$ ipython --no-banner

In [1]: import numpy as np

In [2]: np.set_printoptions(precision=4, suppress=True, linewidth=100)

In [3]: def rd(a):
   ...:     return np.round(a, 4) + 0
   ...: 

In [4]: J = np.load("test14.npy")

In [5]: J
Out[5]: 
array([[10, 11,  4,  1],
       [11, 13,  5, -1],
       [ 4,  5,  2, -1],
       [ 1, -1, -1,  5]])

In [6]: np.linalg.matrix_rank(J, rtol=0.1)
Out[6]: np.int64(2)

In [7]: np.argsort(-np.linalg.norm(J, axis=0).round(6), kind="stable")[:3]
Out[7]: array([1, 0, 2])

In [8]: rd(np.linalg.norm(J, 2) / np.linalg.norm(J))
Out[8]: np.float64(0.975)

In [9]: def softmax(z):
   ...:     e = np.exp(z - z.max(axis=-1, keepdims=True))
   ...:     return e / e.sum(axis=-1, keepdims=True)
   ...: 

In [10]: rd(softmax(J).sum(axis=1))
Out[10]: array([1., 1., 1., 1.])

In [11]: rd(softmax(10 * J[1]))
Out[11]: array([0., 1., 0., 0.])

In [12]: rd(softmax(J[1]))
Out[12]: array([0.1192, 0.8805, 0.0003, 0.    ])

In [13]: S = J @ J.T / np.sqrt(4)

In [14]: softmax(S).round(6).argmax(axis=1)
Out[14]: array([1, 1, 1, 3])

In [15]: rd(softmax(S)[1] @ J)
Out[15]: array([11., 13.,  5., -1.])

In [16]: rd(softmax(S + np.triu(np.full(S.shape, -np.inf), 1)))
Out[16]: 
array([[1.    , 0.    , 0.    , 0.    ],
       [0.    , 1.    , 0.    , 0.    ],
       [0.0001, 0.9999, 0.    , 0.    ],
       [0.    , 0.    , 0.    , 1.    ]])

In [17]: ev, vecs = np.linalg.eigh(J)

In [18]: (ev > 1e-8).sum(), (ev < -1e-8).sum()
Out[18]: (np.int64(2), np.int64(0))

In [19]: rd(ev)
Out[19]: array([ 0.   ,  0.   ,  5.566, 24.434])

In [20]: rd(np.linalg.svd(J, compute_uv=False))
Out[20]: array([24.434,  5.566,  0.   ,  0.   ])

In [21]: rd(np.linalg.eigvalsh(J + -1 * np.eye(4)))
Out[21]: array([-1.   , -1.   ,  4.566, 23.434])

In [22]: rd(vecs.T @ vecs)
Out[22]: 
array([[1., 0., 0., 0.],
       [0., 1., 0., 0.],
       [0., 0., 1., 0.],
       [0., 0., 0., 1.]])

In [23]: U, sigma, VT = np.linalg.svd(J)

In [24]: vecs = VT[:(sigma > 1e-8).sum()]

In [25]: rng = np.random.default_rng(655)

In [26]: vec = J[2] + 5 * J[1] + rng.integers(2) * np.eye(4)[3]

In [27]: vec
Out[27]: array([59., 70., 27., -6.])

In [28]: rd(vecs.T @ vecs)
Out[28]: 
array([[ 0.4559,  0.4265,  0.1324,  0.2206],
       [ 0.4265,  0.5441,  0.2206, -0.1324],
       [ 0.1324,  0.2206,  0.1029, -0.1618],
       [ 0.2206, -0.1324, -0.1618,  0.8971]])

In [29]: rd(np.linalg.norm(vec - vecs.T @ vecs @ vec))
Out[29]: np.float64(0.0)

In [30]: np.unique(J.round(6), axis=0).shape
Out[30]: (4, 4)

In [31]: np.abs(np.diag(np.linalg.qr(J)[1])) > 1e-9
Out[31]: array([ True,  True, False, False])

In [32]: np.allclose(J[:-1].T @ np.linalg.lstsq(J[:-1].T, J[-1])[0], J[-1])
Out[32]: True

In [33]: rd(J @ np.linalg.pinv(J) @ J)
Out[33]: 
array([[10., 11.,  4.,  1.],
       [11., 13.,  5., -1.],
       [ 4.,  5.,  2., -1.],
       [ 1., -1., -1.,  5.]])

In [34]: M = np.loadtxt("sample19.csv", delimiter=",")

In [35]: M
Out[35]: 
array([[ 1.5029,  1.4407, -0.9391],
       [ 4.8554,  5.9894, -3.3636],
       [ 1.9099,  1.6498, -0.9491],
       [-3.3167, -3.7376,  2.2763],
       [-4.6809, -5.8398,  3.4427],
       [-1.3576, -1.7489,  0.8599],
       [ 1.3301,  1.1592, -0.8566],
       [-4.4678, -5.6185,  3.4863],
       [ 5.5524,  6.9015, -4.2464],
       [ 3.161 ,  3.5603, -2.0283],
       [-2.2391, -2.9963,  1.8934],
       [-5.0571, -6.4435,  3.9494],
       [ 2.0459,  2.5939, -1.5854],
       [-3.7833, -4.6317,  2.766 ],
       [-3.1935, -4.1057,  3.2275],
       [ 0.2098,  0.7154, -0.4871],
       [ 2.9707,  3.7592, -2.2442],
       [ 2.9056,  3.3923, -2.1923],
       [ 2.3458,  2.6933, -1.458 ],
       [ 1.3962,  1.5569, -1.2107],
       [-0.0454, -0.592 ,  0.6181],
       [-3.6809, -5.7211,  3.3702],
       [-2.9536, -3.8312,  1.7289],
       [-2.8987, -4.3418,  3.1227],
       [ 0.0873,  0.1419, -0.4768],
       [-3.5484, -4.3462,  2.8991],
       [ 3.1899,  3.9475, -2.3619],
       [-4.7391, -5.8347,  3.6355],
       [ 7.1417,  9.4368, -5.9074],
       [ 1.538 ,  1.7954, -1.0655],
       [ 2.2627,  2.7532, -1.6681],
       [ 1.6399,  1.6688, -1.3275],
       [ 1.8145,  2.7055, -1.7086]])

In [36]: proj = M @ np.linalg.solve(M.T @ M, M.T)

In [37]: rd(np.trace(proj))
Out[37]: np.float64(3.0)

In [38]: rd(proj @ M[:, 2])
Out[38]: 
array([-0.9391, -3.3636, -0.9491,  2.2763,  3.4427,  0.8599, -0.8566,  3.4863, -4.2464, -2.0283,
        1.8934,  3.9494, -1.5854,  2.766 ,  3.2275, -0.4871, -2.2442, -2.1923, -1.458 , -1.2107,
        0.6181,  3.3702,  1.7289,  3.1227, -0.4768,  2.8991, -2.3619,  3.6355, -5.9074, -1.0655,
       -1.6681, -1.3275, -1.7086])

In [39]: feats = np.array([[-2.0, 1.0, 0.0, 0.0, 0.0, 0.0],
    ...:     [0.0, -2.0, 1.0, 0.0, 0.0, 0.0],
    ...:     [0.0, 0.0, -2.0, 1.0, 0.0, 0.0],
    ...:     [0.0, 0.0, 0.0, -2.0, 1.0, 0.0],
    ...:     [0.0, 0.0, 0.0, 0.0, -2.0, 1.0],
    ...:     [0.0, 0.0, 0.0, 0.0, 0.0, -2.0]])

In [40]: rk = np.linalg.matrix_rank(J)

In [41]: rk
Out[41]: np.int64(2)

In [42]: null = np.linalg.svd(J)[2][rk:].T

In [43]: [int(np.linalg.matrix_rank(J[:i])) for i in range(1, len(J) + 1)]
Out[43]: [1, 2, 2, 2]

In [44]: np.linalg.matrix_rank(J.T @ J), np.linalg.matrix_rank(J @ J.T)
Out[44]: (np.int64(2), np.int64(2))

In [45]: null.shape
Out[45]: (4, 2)

In [46]: np.allclose(J @ null, 0)
Out[46]: True

In [47]: cen = M - M.mean(axis=0)

In [48]: U, sigma, VT = np.linalg.svd(cen, full_matrices=False)

In [49]: np.abs(VT[0]).argmax()
Out[49]: np.int64(1)

In [50]: rd((sigma ** 2).sum() ** 2 / (sigma ** 4).sum())
Out[50]: np.float64(1.0058)

In [51]: (np.sign(U[:, 0]) == np.sign(U[0, 0])).astype(int)
Out[51]: 
array([1, 1, 1, 0, 0, 0, 1, 0, 1, 1, 0, 0, 1, 0, 0, 1, 1, 1, 1, 1, 0, 0, 0, 0, 1, 0, 1, 0, 1, 1, 1,
       1, 1])

In [52]: rd(sigma)
Out[52]: array([33.5247,  1.5264,  0.9745])

In [53]: np.searchsorted(np.cumsum(sigma ** 2) / (sigma ** 2).sum(), 0.9) + 1
Out[53]: np.int64(1)

In [54]: rd(np.abs(VT[-1]))
Out[54]: array([0.4419, 0.6971, 0.5646])

In [55]: rd(VT[0] * np.sign(VT[0, np.abs(VT[0]).argmax()]))
Out[55]: array([ 0.5579,  0.7064, -0.4356])

In [56]: np.linalg.matrix_rank(cen)
Out[56]: np.int64(3)
